% python3 -q
>>> import numpy as np
>>> import numpy.linalg as la
>>> np.set_printoptions(precision=1, suppress=True, linewidth=200)
>>> def rnd(a):
...     return np.round(a, 1) + 0
... 
>>> W0 = np.loadtxt("arr.csv", delimiter=",")
>>> W0
array([[0., 0., 0., 0., 0.],
       [0., 0., 0., 0., 0.],
       [8., 0., 0., 8., 8.],
       [4., 0., 0., 4., 4.],
       [6., 0., 0., 6., 6.]])
>>> W = np.array([[1, 1, 1, 1, 1, 2],
...     [2, 0, 3, 3, 2, 0],
...     [3, 2, 2, 3, 2, 2],
...     [2, 3, 3, 2, 2, 2],
...     [1, 2, 3, 2, 2, 2]])
>>> coef = np.array([3, 2, 0, 0, 1, 0])
>>> H = np.maximum(W0 @ W + coef, 0)
>>> H
array([[ 3.,  2.,  0.,  0.,  1.,  0.],
       [ 3.,  2.,  0.,  0.,  1.,  0.],
       [35., 50., 56., 40., 41., 48.],
       [19., 26., 28., 20., 21., 24.],
       [27., 38., 42., 30., 31., 36.]])
>>> Z = np.array([[3, 1, 3], [3, 0, -3], [3, -1, 3], [1, 1, 0], [0, 2, -3], [1, 3, 2]])
>>> H @ Z
array([[ 15.,   5.,   0.],
       [ 15.,   5.,   0.],
       [511., 245.,  96.],
       [263., 125.,  48.],
       [387., 185.,  72.]])
>>> W @ Z
array([[12,  9,  4],
       [18,  6,  9],
       [26, 14,  7],
       [28, 11,  4],
       [22, 10,  4]])
>>> W0 @ W0
array([[ 0.,  0.,  0.,  0.,  0.],
       [ 0.,  0.,  0.,  0.,  0.],
       [80.,  0.,  0., 80., 80.],
       [40.,  0.,  0., 40., 40.],
       [60.,  0.,  0., 60., 60.]])
>>> (W0 != 0).astype(int)
array([[0, 0, 0, 0, 0],
       [0, 0, 0, 0, 0],
       [1, 0, 0, 1, 1],
       [1, 0, 0, 1, 1],
       [1, 0, 0, 1, 1]])
>>> rnd(np.sort(la.eigvals(W0).real))
array([ 0.,  0.,  0.,  0., 10.])
>>> rnd(la.det(W0))
np.float64(0.0)
>>> np.flatnonzero(la.matrix_power((W0 != 0) + (W0.T != 0) + np.eye(5), 5)[1])
array([1])
>>> mat = np.load("case8.npy")
>>> mat
array([[ 2., -1.],
       [ 0.,  1.]])
>>> P = np.triu(np.array([[2, 1], [-2, 2]]), 1) + np.eye(2)
>>> Y = P @ mat @ la.inv(P)
>>> Y
array([[ 2., -2.],
       [ 0.,  1.]])
>>> np.trace(Y), np.trace(mat)
(np.float64(3.0), np.float64(3.0))
>>> rnd(la.det(Y))
np.float64(2.0)
>>> np.poly(Y)
array([ 1., -3.,  2.])
>>> P @ mat - mat @ P
array([[ 0., -1.],
       [ 0.,  0.]])
>>> rnd(la.matrix_power(mat, 2))
array([[ 4., -3.],
       [ 0.,  1.]])
>>> (mat + mat.T) / 2
array([[ 2. , -0.5],
       [-0.5,  1. ]])
>>> rnd(np.sort(np.abs(la.eigvals(mat))))
array([1., 2.])
>>> Q, _ = la.qr(np.array([[-1.3, -0.6, 0.0], [-1.4, 1.2, 0.3], [0.5, -0.5, -0.6]]))
>>> vals = np.array([2, 3, 2])
>>> F = Q @ np.diag(vals) @ Q.T
>>> rnd(F)
array([[ 2.6, -0.5,  0.2],
       [-0.5,  2.4, -0.2],
       [ 0.2, -0.2,  2.1]])
>>> P = np.triu(np.array([[1, -1, 3], [-3, 0, -5], [-1, -5, 2]]), 1) + np.eye(3)
>>> Y = P @ F @ la.inv(P)
>>> la.matrix_rank(Y)
np.int64(3)
>>> rnd(Y)
array([[ 3.6,  0.3, -2.7],
       [-1.5,  1.7,  2.4],
       [ 0.2,  0. ,  1.7]])
>>> rnd(la.det(Y))
np.float64(12.0)
>>> rnd(la.eigvals(Y).sum().real)
np.float64(7.0)
>>> rnd(la.det(Y[::-1]))
np.float64(-12.0)
>>> np.poly(Y)
array([  1.,  -7.,  16., -12.])
>>> rnd(la.eigvals(Y))
array([3., 2., 2.])
>>> np.einsum("ii->", F)
np.float64(7.0)
>>> rnd(np.einsum("ij,ji->", F, F))
np.float64(17.0)
>>> rnd(np.kron(np.eye(2, dtype=int), F))
array([[ 2.6, -0.5,  0.2,  0. ,  0. ,  0. ],
       [-0.5,  2.4, -0.2,  0. ,  0. ,  0. ],
       [ 0.2, -0.2,  2.1,  0. ,  0. ,  0. ],
       [ 0. ,  0. ,  0. ,  2.6, -0.5,  0.2],
       [ 0. ,  0. ,  0. , -0.5,  2.4, -0.2],
       [ 0. ,  0. ,  0. ,  0.2, -0.2,  2.1]])
>>> Uu, sig = la.svd(F)
Traceback (most recent call last):
  File "<python-input-46>", line 1, in <module>
    Uu, sig = la.svd(F)
    ^^^^^^^
ValueError: too many values to unpack (expected 2)
>>> Uu, sig, Vt = la.svd(F, full_matrices=False)
>>> rnd(np.sqrt((sig ** 2).sum())), rnd(la.norm(F))
(np.float64(4.1), np.float64(4.1))
>>> rnd(np.abs(Vt[0]))
array([0.8, 0.6, 0.3])
>>> np.allclose(Uu * sig @ Vt, F)
True
>>> rnd(Vt @ Vt.T)
array([[1., 0., 0.],
       [0., 1., 0.],
       [0., 0., 1.]])
>>> (sig > 1e-8).sum()
np.int64(3)
>>> np.abs(Uu[:, 0]).round(6).argmax()
np.int64(0)
>>> X = np.loadtxt("run13.csv", delimiter=",")
>>> X
array([[ 4.,  3.,  3.,  4.],
       [ 4.,  3.,  3.,  4.],
       [-1., -2., -2., -1.]])
>>> np.allclose(X[:-1].T @ la.lstsq(X[:-1].T, X[-1])[0], X[-1])
False
>>> rnd(np.trace(la.pinv(X) @ X))
np.float64(2.0)
>>> np.unique(X.round(6), axis=0).shape
(2, 4)
>>> la.lstsq(X[:-1].T, X[-1])[2]
np.int32(1)
>>> x = np.array([0, -2, 3, 3])
>>> h1 = np.maximum(X @ x, 0)
>>> np.maximum(X @ x, 0) - np.maximum(-X @ x, 0)
array([15., 15., -5.])
>>> rnd(np.tanh(X @ x))
array([ 1.,  1., -1.])
>>> X * (h1 > 1e-9)[:, None]
array([[ 4.,  3.,  3.,  4.],
       [ 4.,  3.,  3.,  4.],
       [-0., -0., -0., -0.]])
>>> rnd(la.norm(X, "nuc"))
np.float64(11.8)
>>> X[2] @ X[1]
np.float64(-20.0)
>>> la.norm(X, axis=1).argmax()
np.int64(0)
>>> m1 = np.load("block17.npy")
>>> rnd(m1)
array([[ 4.1,  2.9, -1.5,  1.3,  0.2],
       [ 2.9, -0.9, -4.6,  1.6, -1.1],
       [-1.5, -4.6, -4.7,  0.1,  2.4],
       [ 1.3,  1.6,  0.1,  0.6,  3.9],
       [ 0.2, -1.1,  2.4,  3.9,  3.9]])
>>> th = np.radians(30)
>>> r_ = np.eye(5)
>>> r_[3, 3] = r_[0, 0] = np.cos(th)
>>> r_[3, 0], r_[0, 3] = -np.sin(th), np.sin(th)
>>> rnd(r_)
array([[ 0.9,  0. ,  0. ,  0.5,  0. ],
       [ 0. ,  1. ,  0. ,  0. ,  0. ],
       [ 0. ,  0. ,  1. ,  0. ,  0. ],
       [-0.5,  0. ,  0. ,  0.9,  0. ],
       [ 0. ,  0. ,  0. ,  0. ,  1. ]])
>>> Y = m1 @ r_.T
>>> rnd(Y)
array([[ 4.2,  2.9, -1.5, -0.9,  0.2],
       [ 3.3, -0.9, -4.6, -0.1, -1.1],
       [-1.2, -4.6, -4.7,  0.9,  2.4],
       [ 1.4,  1.6,  0.1, -0.1,  3.9],
       [ 2.1, -1.1,  2.4,  3.2,  3.9]])
>>> np.allclose(m1 @ m1.T, Y @ Y.T)
True
>>> vals, V = la.eigh(m1)
>>> x = np.array([-3, -3, -2, 1, -2])
>>> rnd(x @ m1 @ x)
np.float64(-19.6)
>>> rnd(V * np.abs(vals) @ V.T)
array([[ 4.2,  2.5, -1.6,  1.7, -0.1],
       [ 2.5,  4.7,  2.1, -0.6, -0.7],
       [-1.6,  2.1,  6.6,  0.3,  0.3],
       [ 1.7, -0.6,  0.3,  3.6,  1.7],
       [-0.1, -0.7,  0.3,  1.7,  5.8]])
>>> rnd(x @ m1 @ x / (x @ x)), rnd(vals[0]), rnd(vals[-1])
(np.float64(-0.7), np.float64(-8.0), np.float64(7.0))
>>> rnd(np.abs(m1).sum(axis=1).max()), rnd(np.abs(vals).max())
(np.float64(13.3), np.float64(8.0))
>>> rnd(la.eigvalsh(m1[1:, 1:]))
array([-8. , -3. ,  2.8,  7. ])
>>> data = np.load("a.npy")
>>> data
array([[3, 0, 0, 0],
       [8, 4, 0, 0],
       [6, 2, 5, 0],
       [7, 8, 8, 3]])
>>> Y = data[0, 0] * data[1:] - np.outer(data[1:, 0], data[0])
>>> Y
array([[ 0, 12,  0,  0],
       [ 0,  6, 15,  0],
       [ 0, 24, 24,  9]])
>>> la.matrix_rank(Y), la.matrix_rank(data)
(np.int64(3), np.int64(4))
>>> def softmax(z):
...     e = np.exp(z - z.max(axis=-1, keepdims=True))
...     return e / e.sum(axis=-1, keepdims=True)
... 
>>> rnd(softmax(Y[2] + -1))
array([0. , 0.5, 0.5, 0. ])
>>> rnd(softmax(Y[2]))
array([0. , 0.5, 0.5, 0. ])
>>> scores = Y @ Y.T / np.sqrt(4)
>>> rnd(softmax(scores))
array([[0., 0., 1.],
       [0., 0., 1.],
       [0., 0., 1.]])
>>> softmax(scores).round(6).argmax(axis=1)
array([2, 2, 2])
>>> rnd(softmax(scores + np.triu(np.full(scores.shape, -np.inf), 1)))
array([[1., 0., 0.],
       [0., 1., 0.],
       [0., 0., 1.]])
